In [1]: import numpy as np

In [2]: from numpy import linalg as LA

In [3]: np.set_printoptions(precision=2, suppress=True, linewidth=140)

In [4]: mat = np.loadtxt("x.csv", delimiter=",")

In [5]: print(mat)
[[ 1.  0.  0.]
 [-3.  1.  0.]
 [ 1.  3.  1.]]

In [6]: # triangular, det is the product of the diagonal

In [7]: print(mat @ mat)
[[ 1.  0.  0.]
 [-6.  1.  0.]
 [-7.  6.  1.]]

In [8]: print(np.sort(LA.eigvals(mat)))
[1. 1. 1.]

In [9]: print(LA.matrix_power(mat - np.diag(np.diag(mat)), 3))
[[0. 0. 0.]
 [0. 0. 0.]
 [0. 0. 0.]]

In [10]: x = np.array([1, -2, -4])

In [11]: h = np.maximum(mat @ x, 0)

In [12]: print(np.flatnonzero(h > 1e-9))
[0]

In [13]: print(h)
[1. 0. 0.]

In [14]: print(mat * (h > 1e-9)[:, None])
[[ 1.  0.  0.]
 [-0.  0.  0.]
 [ 0.  0.  0.]]

In [15]: X = np.loadtxt("block13.csv", delimiter=",")

In [16]: print(X)
[[ 2.  2.  0.]
 [-5.  5.  0.]
 [ 0.  0. -3.]]

In [17]: # 2 blocks once reordered

In [18]: Y = X / LA.norm(X, axis=1, keepdims=True)

In [19]: gram = Y @ Y.T

In [20]: print(gram.round(2) + 0)
[[1. 0. 0.]
 [0. 1. 0.]
 [0. 0. 1.]]

In [21]: print(np.degrees(np.arccos(np.clip(gram[0, 2], -1, 1))))
90.0

In [22]: print((np.abs(gram) > 0.9).astype(int))
[[1 0 0]
 [0 1 0]
 [0 0 1]]

In [23]: print(LA.norm(Y, axis=1))
[1. 1. 1.]

In [24]: print((gram - 2 * np.eye(3)).round(6).argmax(axis=1))
[1 0 0]

In [25]: print(gram[0].round(2) + 0)
[1. 0. 0.]

In [26]: print(np.argwhere(np.triu(np.abs(gram) > 0.95, 1)))
[]

In [27]: proj = np.triu(np.array([[3, -3, 5], [3, -3, -4], [-4, 5, 0]]), 1) + np.eye(3)

In [28]: Y = proj @ X @ LA.inv(proj)

In [29]: print(np.poly(Y))
[ 1. -4. -1. 60.]

In [30]: print(round(LA.det(Y), 2))
-60.0

In [31]: print(LA.matrix_rank(Y))
3

In [32]: m1 = np.load("a.npy")

In [33]: print(m1)
[[ 1.  0.  0.  0.]
 [ 0.  0.  1.  0.]
 [ 0. -1.  0.  0.]
 [ 0.  0.  0.  1.]]

In [34]: print(np.einsum("ii->", m1))
2.0

In [35]: print(np.einsum("ij,ji->", m1, m1))
0.0

In [36]: print(np.poly(m1))
[ 1. -2.  2. -2.  1.]

In [37]: print(round(LA.eigvals(m1).sum().real, 2))
2.0

In [38]: print(round(LA.det(m1[::-1]), 2))
1.0

In [39]: q, V = LA.qr(mat[:, :1])[0], LA.qr(mat[:, 1:])[0]

In [40]: sv = LA.svd(q.T @ V, compute_uv=False)

In [41]: print(round(LA.norm(q @ q.T - V @ V.T, 2), 2))
1.0

In [42]: print(np.degrees(np.arccos(sv.clip(0, 1))))
[17.55]

In [43]: u = np.array([0, 1, 0, 2])

In [44]: Y = m1 + np.outer(u, np.eye(4)[0])

In [45]: print(Y)
[[ 1.  0.  0.  0.]
 [ 1.  0.  1.  0.]
 [ 0. -1.  0.  0.]
 [ 2.  0.  0.  1.]]

In [46]: print(np.round(LA.det(Y) / LA.det(m1), 2), round(1 + LA.solve(m1, u)[0], 2))
1.0 1.0

In [47]: print(LA.matrix_rank(LA.inv(Y) - LA.inv(m1), tol=1e-8))
1

In [48]: rng = np.random.default_rng(400272)

In [49]: idx = rng.permutation(4)

In [50]: Y = m1[:, idx] * rng.choice([-1, 1], 4)

In [51]: print(Y)
[[-0. -0.  0. -1.]
 [-0. -0.  1. -0.]
 [-0.  1.  0. -0.]
 [-1. -0.  0. -0.]]

In [52]: left, _, Vh = LA.svd(m1.T @ Y)

In [53]: print(idx)
[3 1 2 0]

In [54]: print(LA.lstsq(m1, Y)[0])
[[ 0.  0.  0. -1.]
 [ 0. -1.  0.  0.]
 [ 0.  0.  1.  0.]
 [-1.  0.  0.  0.]]

In [55]: Y = m1 / np.sqrt((m1 ** 2).mean(axis=1, keepdims=True))

In [56]: print(LA.matrix_rank(Y) == LA.matrix_rank(m1))
True

In [57]: print(LA.norm(Y, axis=1))
[2. 2. 2. 2.]

In [58]: print(LA.matrix_rank(m1 - m1.mean(axis=1, keepdims=True)))
3

In [59]: sv = 10 * 0.7 ** np.arange(3)

In [60]: q, _ = LA.qr(np.array([[1.3, 0.3, -2.4], [-1.3, 1.0, -0.7], [1.4, 0.1, 1.1]]))

In [61]: K = rng.normal(size=(21, 3)) * sv @ q

In [62]: print(K)
[[ -1.78  16.32  -3.74]
 [ -2.91   8.99  13.89]
 [ -4.66   3.47  -4.68]
 [  2.07   5.5    3.46]
 [ -4.09 -13.18  -8.52]
 [  2.5    3.48   6.7 ]
 [  1.47  -0.87   0.24]
 [  3.83  -2.48   4.39]
 [ 12.04  -1.66  -3.59]
 [  3.54  -0.11   9.51]
 [  8.04  -7.96   4.47]
 [ -6.79 -21.91 -10.71]
 [ -2.29 -10.27  -1.65]
 [ -3.99  21.34  12.05]
 [ -5.66   3.86   1.7 ]
 [  8.26  11.29  -6.21]
 [ -1.04   8.22   2.15]
 [ -4.27   1.56  -4.98]
 [-11.92  -3.96   8.28]
 [  0.07 -10.29 -14.57]
 [ -6.99  -2.82   0.06]]

In [63]: cen = K - K.mean(axis=0)

In [64]: left, sv, Vh = LA.svd(cen, full_matrices=False)

In [65]: print(np.searchsorted(np.cumsum(sv ** 2) / (sv ** 2).sum(), 0.9) + 1)
3

In [66]: print(np.abs(Vh[0]).argmax())
1

In [67]: print(np.abs(Vh[-1]))
[0.81 0.32 0.5 ]

In [68]: print(np.abs(left[:, 0]).argmax())
11

In [69]: print(np.round(cen.mean(axis=0), 2) + 0)
[0. 0. 0.]

In [70]: d = LA.norm(K[:, None] - K[None], axis=-1)

In [71]: print(LA.matrix_rank(d ** 2))
5

In [72]: print(np.flatnonzero(d[12] < d.mean() / 2))
[ 4 12]

In [73]: print(np.unravel_index(d.round(6).argmax(), d.shape))
(np.int64(11), np.int64(13))

In [74]: print((d + 1e9 * np.eye(21)).round(6).argmin(axis=1))
[16  5 17  5 12  3  7  6 10  5  7  4  4  1 16  0  3  2 20  4 14]

In [75]: print(d[:5, :5])
[[ 0.   19.13 13.2  13.55 29.97]
 [19.13  0.   19.46 12.08 31.55]
 [13.2  19.46  0.   10.75 17.1 ]
 [13.55 12.08 10.75  0.   23.03]
 [29.97 31.55 17.1  23.03  0.  ]]

In [76]: print(d[12].round(6).argsort(kind="stable")[:4])
[12  4 20  6]

In [77]: w, V = LA.eig(mat)

In [78]: print(np.sort(LA.eigvals(LA.inv(mat))))
[1.+0.j 1.-0.j 1.+0.j]

In [79]: print(np.sort(LA.eigvals(mat.T)))
[1. 1. 1.]

In [80]: F = np.load("w.npy")

In [81]: print(F)
[[-1  1  0  2]
 [-1  1 -2  2]
 [-2 -2  0  0]
 [ 0  1 -1  1]]

In [82]: # looks like rank 3

In [83]: print(round(float(LA.det(F[::-1])), 2))
0.0

In [84]: print(np.round(np.poly(F), 2) + 0)
[  1.  -1.  -6. -12.   0.]

In [85]: left, sv, Vh = LA.svd(F)

In [86]: print(sv.round(2) + 0)
[4.1  2.89 1.34 0.  ]

In [87]: print(np.argmax(sv[:-1] / (sv[1:] + 1e-6)) + 1)
3

In [88]: Y = left[:, :3] @ np.diag(sv[:3]) @ Vh[:3]

In [89]: print(np.round(LA.norm(F - Y) / LA.norm(F), 2))
0.0

In [90]: print(round(LA.norm(F - Y, 2), 2), round(sv[3], 2))
0.0 0.0

In [91]: arr = np.load("data.npy")

In [92]: print(arr)
[[5. 4. 0. 4.]
 [4. 5. 0. 4.]
 [0. 0. 5. 0.]
 [4. 4. 0. 5.]]

In [93]: x = np.ones(4)

In [94]: for _ in range(4):
    ...:     x = arr @ x
    ...:     x /= LA.norm(x)
    ...:     print(round(x @ arr @ x, 2))
    ...: 
12.62
12.94
12.99
13.0

In [95]: print(np.round(LA.eigvalsh(arr)[-1], 2))
13.0

In [96]: u = np.array([4, 0, 5, 3])

In [97]: Y = arr + np.outer(u, np.eye(4)[1])

In [98]: print(round(LA.det(Y) / LA.det(arr), 2), round(float(1 + LA.solve(arr, u)[1]), 2))
-1.15 -1.15

In [99]: print(Y)
[[5. 8. 0. 4.]
 [4. 5. 0. 4.]
 [0. 5. 5. 0.]
 [4. 7. 0. 5.]]

In [100]: Y = arr + rng.integers(-2, 3, (4, 2)) @ rng.integers(-2, 3, (2, 4))

In [101]: print(Y)
[[ 5.  2.  2.  3.]
 [ 4.  9. -4.  4.]
 [ 0.  2.  3. -3.]
 [ 4.  2.  2.  6.]]

In [102]: print(np.abs(Y - arr).sum(axis=1))
[5. 8. 7. 5.]

In [103]: print(LA.matrix_rank(Y - arr, tol=1e-8))
2

In [104]: x = np.array([-1, -3, 0, -2])

In [105]: y = Y @ x

In [106]: print(y)
[-17. -39.   0. -22.]

In [107]: print(np.round(LA.solve(Y, 4 * y), 2) + 0)
[ -4. -12.   0.  -8.]

In [108]: print(np.round(LA.solve(Y, Y[:, 0]), 2) + 0)
[1. 0. 0. 0.]

In [109]: print(LA.solve(Y, y + Y[:, 2]))
[-1. -3.  1. -2.]

In [110]: print(np.round(LA.solve(Y, y), 2) + 0)
[-1. -3.  0. -2.]

In [111]: W0 = np.loadtxt("run19.csv", delimiter=",")

In [112]: print(W0)
[[4. 3. 3. 3.]
 [3. 4. 3. 3.]
 [3. 3. 4. 3.]
 [3. 3. 3. 4.]]

In [113]: proj = np.triu(np.array([[2, -2, 2, 0], [1, -2, 0, 0], [-1, 1, 2, 2], [1, 1, -1, 1]]), 1) + np.eye(4)

In [114]: Y = proj @ W0 @ LA.inv(proj)

In [115]: print(LA.matrix_rank(Y))
4

In [116]: print(np.poly(Y))
[  1. -16.  42. -40.  13.]

In [117]: left, sv, Vh = LA.svd(W0)

In [118]: print(np.argmax(sv[:-1] / (sv[1:] + 1e-6)) + 1)
1

In [119]: print(sv)
[13.  1.  1.  1.]

In [120]: Y = left[:, :1] @ np.diag(sv[:1]) @ Vh[:1]

In [121]: print(LA.matrix_rank(W0, rtol=0.05))
4

In [122]: print(round(float(np.abs(W0 - Y).max()), 2))
0.75

In [123]: print(round(LA.norm(W0 - Y, 2), 2), sv[1])
1.0 1.0

In [124]: print(round(LA.norm(W0 - Y) / LA.norm(W0), 2))
0.13

In [125]: print(Y)
[[3.25 3.25 3.25 3.25]
 [3.25 3.25 3.25 3.25]
 [3.25 3.25 3.25 3.25]
 [3.25 3.25 3.25 3.25]]

In [126]: print(LA.matrix_rank(Y))
1
